$ python3 -q
>>> import numpy as np
>>> from numpy import linalg as LA
>>> np.set_printoptions(precision=2, suppress=True, linewidth=120)
>>> m1 = np.loadtxt("run4.csv", delimiter=",")
>>> m1.round(2) + 0
array([[ 0.92,  0.06,  0.  ,  0.12,  0.15,  0.11, -0.13],
       [ 0.06,  0.95,  0.  , -0.1 , -0.12, -0.09,  0.11],
       [ 0.  ,  0.  ,  1.  ,  0.  ,  0.  ,  0.  ,  0.  ],
       [ 0.12, -0.1 ,  0.  ,  0.81, -0.23, -0.18,  0.21],
       [ 0.15, -0.12,  0.  , -0.23,  0.71, -0.22,  0.26],
       [ 0.11, -0.09,  0.  , -0.18, -0.22,  0.83,  0.2 ],
       [-0.13,  0.11,  0.  ,  0.21,  0.26,  0.2 ,  0.77]])
>>> # rows and columns are dependent
>>> x0 = np.array([-2, 1, 2, -1, 0, -1, -1])
>>> m1 @ m1 @ x0
array([-1.89,  0.91,  2.  , -1.18, -0.22, -1.17, -0.81])
>>> LA.eigvalsh(2 * m1 - np.eye(7))
array([-1.,  1.,  1.,  1.,  1.,  1.,  1.])
>>> m1 @ x0
array([-1.89,  0.91,  2.  , -1.18, -0.22, -1.17, -0.81])
>>> rank = LA.matrix_rank(m1)
>>> rank
np.int64(6)
>>> N = LA.svd(m1)[2][rank:].T
>>> np.round(N @ N.T, 2) + 0
array([[ 0.08, -0.06,  0.  , -0.12, -0.15, -0.11,  0.13],
       [-0.06,  0.05,  0.  ,  0.1 ,  0.12,  0.09, -0.11],
       [ 0.  ,  0.  ,  0.  ,  0.  ,  0.  ,  0.  ,  0.  ],
       [-0.12,  0.1 ,  0.  ,  0.19,  0.23,  0.18, -0.21],
       [-0.15,  0.12,  0.  ,  0.23,  0.29,  0.22, -0.26],
       [-0.11,  0.09,  0.  ,  0.18,  0.22,  0.17, -0.2 ],
       [ 0.13, -0.11,  0.  , -0.21, -0.26, -0.2 ,  0.23]])
>>> N[:, 0] / N[np.abs(N[:, 0]).round(6).argmax(), 0]
array([-0.52,  0.41, -0.01,  0.81,  1.  ,  0.77, -0.89])
>>> data = np.loadtxt("a.csv", delimiter=",")
>>> data
array([[ 0.4 , -0.6 ,  0.3 ,  0.2 , -0.9 , -0.1 , -0.5 ],
       [-0.4 ,  0.9 , -0.2 , -1.1 ,  2.3 ,  0.2 , -0.5 ],
       [-1.1 , -0.1 , -0.8 ,  0.7 , -0.8 ,  0.  , -1.1 ],
       [ 1.5 , -0.5 ,  0.9 , -0.1 , -1.1 ,  0.2 ,  1.5 ],
       [-0.7 , -1.  ,  0.9 , -0.7 , -0.3 , -1.1 , -1.3 ],
       [-1.1 , -0.08, -0.83,  0.72, -0.82, -0.05, -1.14]])
>>> def softmax(z):
...     e = np.exp(z - z.max(axis=-1, keepdims=True))
...     return e / e.sum(axis=-1, keepdims=True)
... 
>>> softmax(data[5])
array([0.06, 0.17, 0.08, 0.38, 0.08, 0.17, 0.06])
>>> softmax(data).sum(axis=1)
array([1., 1., 1., 1., 1., 1.])
>>> att = data @ data.T / np.sqrt(7)
>>> softmax(att).round(6).argmax(axis=1)
array([0, 1, 5, 3, 4, 5])
>>> softmax(att + np.triu(np.full(att.shape, -np.inf), 1))
array([[1.  , 0.  , 0.  , 0.  , 0.  , 0.  ],
       [0.02, 0.98, 0.  , 0.  , 0.  , 0.  ],
       [0.2 , 0.08, 0.72, 0.  , 0.  , 0.  ],
       [0.11, 0.01, 0.02, 0.86, 0.  , 0.  ],
       [0.13, 0.07, 0.12, 0.04, 0.65, 0.  ],
       [0.1 , 0.04, 0.36, 0.02, 0.12, 0.37]])
>>> U, s, VT = LA.svd(data, full_matrices=False)
>>> np.round(VT @ VT.T, 2) + 0
array([[1., 0., 0., 0., 0., 0.],
       [0., 1., 0., 0., 0., 0.],
       [0., 0., 1., 0., 0., 0.],
       [0., 0., 0., 1., 0., 0.],
       [0., 0., 0., 0., 1., 0.],
       [0., 0., 0., 0., 0., 1.]])
>>> np.round(U.T @ U, 2) + 0
array([[1., 0., 0., 0., 0., 0.],
       [0., 1., 0., 0., 0., 0.],
       [0., 0., 1., 0., 0., 0.],
       [0., 0., 0., 1., 0., 0.],
       [0., 0., 0., 0., 1., 0.],
       [0., 0., 0., 0., 0., 1.]])
>>> np.round(U.T @ data @ VT.T, 2) + 0
array([[3.66, 0.  , 0.  , 0.  , 0.  , 0.  ],
       [0.  , 3.43, 0.  , 0.  , 0.  , 0.  ],
       [0.  , 0.  , 2.27, 0.  , 0.  , 0.  ],
       [0.  , 0.  , 0.  , 0.56, 0.  , 0.  ],
       [0.  , 0.  , 0.  , 0.  , 0.27, 0.  ],
       [0.  , 0.  , 0.  , 0.  , 0.  , 0.04]])
>>> other = data / LA.norm(data, axis=1)
Traceback (most recent call last):
  File "<python-input-27>", line 1, in <module>
    other = data / LA.norm(data, axis=1)
            ~~~~~^~~~~~~~~~~~~~~~~~~~~~~
ValueError: operands could not be broadcast together with shapes (6,7) (6,) 
>>> other = data / LA.norm(data, axis=1, keepdims=True)
>>> gram = other @ other.T
>>> np.argwhere(np.triu(np.abs(gram) > 0.95, 1))
array([[2, 5]])
>>> (np.abs(gram) > 0.9).astype(int)
array([[1, 0, 0, 0, 0, 0],
       [0, 1, 0, 0, 0, 0],
       [0, 0, 1, 0, 0, 1],
       [0, 0, 0, 1, 0, 0],
       [0, 0, 0, 0, 1, 0],
       [0, 0, 1, 0, 0, 1]])
>>> M = np.loadtxt("layer12.csv", delimiter=",")
>>> M
array([[ 1.9 ,  0.1 , -0.8 , -0.4 ,  1.2 ,  0.1 ,  0.  , -1.48, -0.8 ],
       [-0.4 ,  2.2 , -2.4 , -1.7 ,  0.1 , -1.1 ,  0.  , -1.33, -0.6 ],
       [ 1.3 ,  2.2 , -0.9 , -1.3 , -0.9 ,  1.4 , -1.  ,  1.23,  0.5 ],
       [-1.5 ,  0.6 , -1.8 , -1.1 ,  0.2 , -0.5 , -0.9 ,  0.02,  0.  ],
       [ 0.6 ,  2.  ,  0.  , -0.9 , -0.1 ,  0.7 , -1.7 ,  0.13,  0.2 ],
       [ 0.3 ,  0.4 , -0.4 , -0.6 , -0.1 , -1.6 ,  1.5 ,  1.86,  1.1 ],
       [-1.3 , -1.1 ,  0.8 ,  0.7 ,  0.  , -0.5 ,  1.4 , -0.88, -0.4 ],
       [ 0.8 ,  1.6 , -1.2 , -1.  ,  1.7 , -0.5 , -0.8 , -2.07, -0.9 ],
       [-0.2 , -1.  ,  1.7 , -0.4 , -1.3 , -0.4 ,  0.  ,  2.53,  1.4 ],
       [-0.3 , -0.1 , -0.5 ,  0.4 ,  1.  ,  1.9 ,  0.4 ,  1.81,  1.  ],
       [-0.4 ,  0.9 ,  0.9 , -1.9 ,  0.1 , -0.3 , -0.3 ,  3.79,  2.  ],
       [ 0.5 ,  0.1 ,  0.6 ,  0.4 ,  1.  ,  1.  ,  1.1 , -0.62, -0.2 ],
       [ 0.9 ,  1.1 , -2.1 , -0.8 ,  1.  ,  1.2 ,  0.2 ,  1.71,  1.  ],
       [ 0.5 , -1.2 ,  0.5 ,  0.4 ,  0.8 ,  0.6 , -0.7 , -0.71, -0.3 ],
       [ 1.8 , -0.5 ,  0.2 , -0.5 ,  0.9 , -0.5 , -1.5 ,  1.21,  0.3 ],
       [-0.9 ,  0.9 , -0.3 ,  0.1 , -1.7 , -0.4 ,  0.5 , -0.81, -0.4 ],
       [ 0.6 , -0.1 , -0.1 ,  0.  , -1.5 ,  0.  , -0.4 , -1.32, -0.6 ],
       [-0.2 ,  1.  ,  0.5 , -1.7 , -1.2 ,  0.6 ,  0.7 , -3.22, -1.6 ],
       [-0.9 ,  0.1 ,  1.4 , -1.1 , -0.7 , -1.1 , -0.3 , -0.32,  0.1 ],
       [ 0.  ,  0.9 ,  0.9 , -0.7 , -2.4 , -0.5 , -0.3 ,  5.1 ,  2.4 ],
       [-0.5 ,  1.  , -0.7 , -0.6 ,  0.2 ,  0.4 ,  0.5 , -1.46, -0.5 ],
       [ 0.3 , -1.6 ,  0.7 , -1.4 , -1.7 ,  0.5 , -0.4 , -0.2 , -0.1 ],
       [-1.  ,  0.6 , -1.3 ,  0.1 ,  0.7 ,  0.6 ,  3.9 , -0.42, -0.2 ],
       [ 0.3 , -1.3 , -1.9 , -0.3 ,  0.5 , -0.7 , -0.5 ,  1.82,  0.8 ],
       [ 1.3 , -0.4 , -0.7 ,  0.1 ,  0.3 ,  1.  ,  0.3 ,  0.25,  0.2 ],
       [-1.9 ,  0.8 ,  0.7 ,  1.5 ,  0.1 , -0.3 , -0.7 ,  0.73,  0.2 ],
       [ 1.5 , -1.5 , -0.3 ,  1.6 ,  0.1 ,  0.4 ,  0.1 , -2.38, -1.  ],
       [-0.8 ,  0.7 , -0.5 ,  0.6 ,  0.1 , -1.7 , -0.9 ,  1.7 ,  0.9 ],
       [-0.1 , -1.5 ,  0.2 , -0.8 , -0.7 ,  0.3 , -0.7 ,  1.87,  1.1 ],
       [-0.2 , -0.8 , -0.1 , -0.5 , -0.5 ,  0.8 , -1.4 , -1.88, -0.9 ],
       [ 0.9 , -0.1 , -0.7 ,  1.1 ,  1.2 ,  0.9 ,  0.1 , -2.33, -1.  ],
       [-0.4 , -1.6 ,  0.4 ,  1.  , -0.1 ,  1.3 ,  0.  , -2.29, -1.  ],
       [ 0.7 ,  1.7 ,  0.7 ,  0.4 , -0.1 , -0.5 , -0.4 ,  1.55,  0.8 ],
       [ 0.1 ,  0.3 , -0.5 ,  0.9 , -0.1 , -0.7 ,  0.7 ,  1.31,  0.7 ],
       [ 0.4 , -0.6 , -0.6 , -0.5 ,  0.4 , -0.5 ,  1.9 , -1.41, -0.4 ],
       [ 1.3 , -0.2 , -0.6 ,  0.5 , -0.7 , -1.8 , -1.1 , -0.59, -0.2 ],
       [ 0.1 , -0.3 , -1.1 ,  0.1 ,  1.5 ,  0.2 , -2.1 ,  0.23, -0.1 ],
       [-1.5 , -0.7 , -0.2 , -0.8 , -0.1 , -0.4 ,  1.3 ,  4.48,  2.1 ],
       [ 0.  ,  0.3 ,  0.2 ,  0.1 , -0.9 ,  0.5 ,  1.1 ,  0.9 ,  0.3 ],
       [-1.7 , -0.1 ,  0.2 , -0.4 ,  0.1 , -0.2 ,  0.1 ,  3.02,  1.5 ],
       [ 1.1 , -1.5 ,  0.3 , -0.5 , -0.2 , -0.1 , -0.7 ,  0.2 ,  0.1 ],
       [-0.5 ,  1.5 , -0.1 ,  0.9 ,  2.3 , -0.4 ,  0.1 ,  2.38,  1.2 ],
       [-0.9 ,  0.1 , -0.4 , -0.3 , -0.2 ,  1.  , -0.1 , -1.02, -0.4 ],
       [ 1.  ,  0.1 ,  1.6 , -0.3 , -2.5 ,  0.8 ,  0.8 ,  0.3 ,  0.  ],
       [ 0.2 ,  1.9 ,  1.8 , -0.2 , -1.4 , -1.6 , -1.5 ,  0.62,  0.5 ],
       [ 0.9 , -0.1 ,  0.7 ,  0.9 , -0.2 ,  0.9 ,  0.9 ,  3.89,  2.1 ],
       [ 0.  , -0.6 ,  0.5 ,  1.2 , -1.7 ,  1.  , -0.4 , -3.76, -1.8 ],
       [ 1.5 ,  0.2 , -1.  , -1.1 , -0.9 , -0.9 ,  1.5 , -1.8 , -0.8 ]])
>>> other = np.c_[M[:, :3] @ np.array([[-1, -4, 0], [0, 5, 0], [-1, -2, -5]]), np.array([4, 2, -5, -7, -8, 6, 9, 0, -7, -9, 0, -6, 2, 9, -7, 8, 8, -3, 3, -3, -6, -8, -6, -2, 2, -3, 7, 2, -8, -6, -7, -9, 7, 9, 2, 6, -7, -9, 5, 4, 6, 9, 1, -8, 2, 2, 7, 8])]
>>> other
array([[ -1.1,  -5.5,   4. ,   4. ],
       [  2.8,  17.4,  12. ,   2. ],
       [ -0.4,   7.6,   4.5,  -5. ],
       [  3.3,  12.6,   9. ,  -7. ],
       [ -0.6,   7.6,   0. ,  -8. ],
       [  0.1,   1.6,   2. ,   6. ],
       [  0.5,  -1.9,  -4. ,   9. ],
       [  0.4,   7.2,   6. ,   0. ],
       [ -1.5,  -7.6,  -8.5,  -7. ],
       [  0.8,   1.7,   2.5,  -9. ],
       [ -0.5,   4.3,  -4.5,   0. ],
       [ -1.1,  -2.7,  -3. ,  -6. ],
       [  1.2,   6.1,  10.5,   2. ],
       [ -1. ,  -9. ,  -2.5,   9. ],
       [ -2. , -10.1,  -1. ,  -7. ],
       [  1.2,   8.7,   1.5,   8. ],
       [ -0.5,  -2.7,   0.5,   8. ],
       [ -0.3,   4.8,  -2.5,  -3. ],
       [ -0.5,   1.3,  -7. ,   3. ],
       [ -0.9,   2.7,  -4.5,  -3. ],
       [  1.2,   8.4,   3.5,  -6. ],
       [ -1. , -10.6,  -3.5,  -8. ],
       [  2.3,   9.6,   6.5,  -6. ],
       [  1.6,  -3.9,   9.5,  -2. ],
       [ -0.6,  -5.8,   3.5,   2. ],
       [  1.2,  10.2,  -3.5,  -3. ],
       [ -1.2, -12.9,   1.5,   7. ],
       [  1.3,   7.7,   2.5,   2. ],
       [ -0.1,  -7.5,  -1. ,  -8. ],
       [  0.3,  -3. ,   0.5,  -6. ],
       [ -0.2,  -2.7,   3.5,  -7. ],
       [  0. ,  -7.2,  -2. ,  -9. ],
       [ -1.4,   4.3,  -3.5,   7. ],
       [  0.4,   2.1,   2.5,   9. ],
       [  0.2,  -3.4,   3. ,   2. ],
       [ -0.7,  -5. ,   3. ,   6. ],
       [  1. ,   0.3,   5.5,  -7. ],
       [  1.7,   2.9,   1. ,  -9. ],
       [ -0.2,   1.1,  -1. ,   5. ],
       [  1.5,   5.9,  -1. ,   4. ],
       [ -1.4, -12.5,  -1.5,   6. ],
       [  0.6,   9.7,   0.5,   9. ],
       [  1.3,   4.9,   2. ,   1. ],
       [ -2.6,  -6.7,  -8. ,  -8. ],
       [ -2. ,   5.1,  -9. ,   2. ],
       [ -1.6,  -5.5,  -3.5,   2. ],
       [ -0.5,  -4. ,  -2.5,   7. ],
       [ -0.5,  -3. ,   5. ,   8. ]])
>>> np.round(LA.norm(other - M @ LA.lstsq(M, other)[0], axis=0), 2) + 0
array([ 0.  ,  0.  ,  0.  , 33.37])
>>> LA.norm(LA.qr(M)[0].T @ other, axis=0) ** 2 / ((other ** 2).sum(axis=0) + 1e-12)
array([1.  , 1.  , 1.  , 0.38])
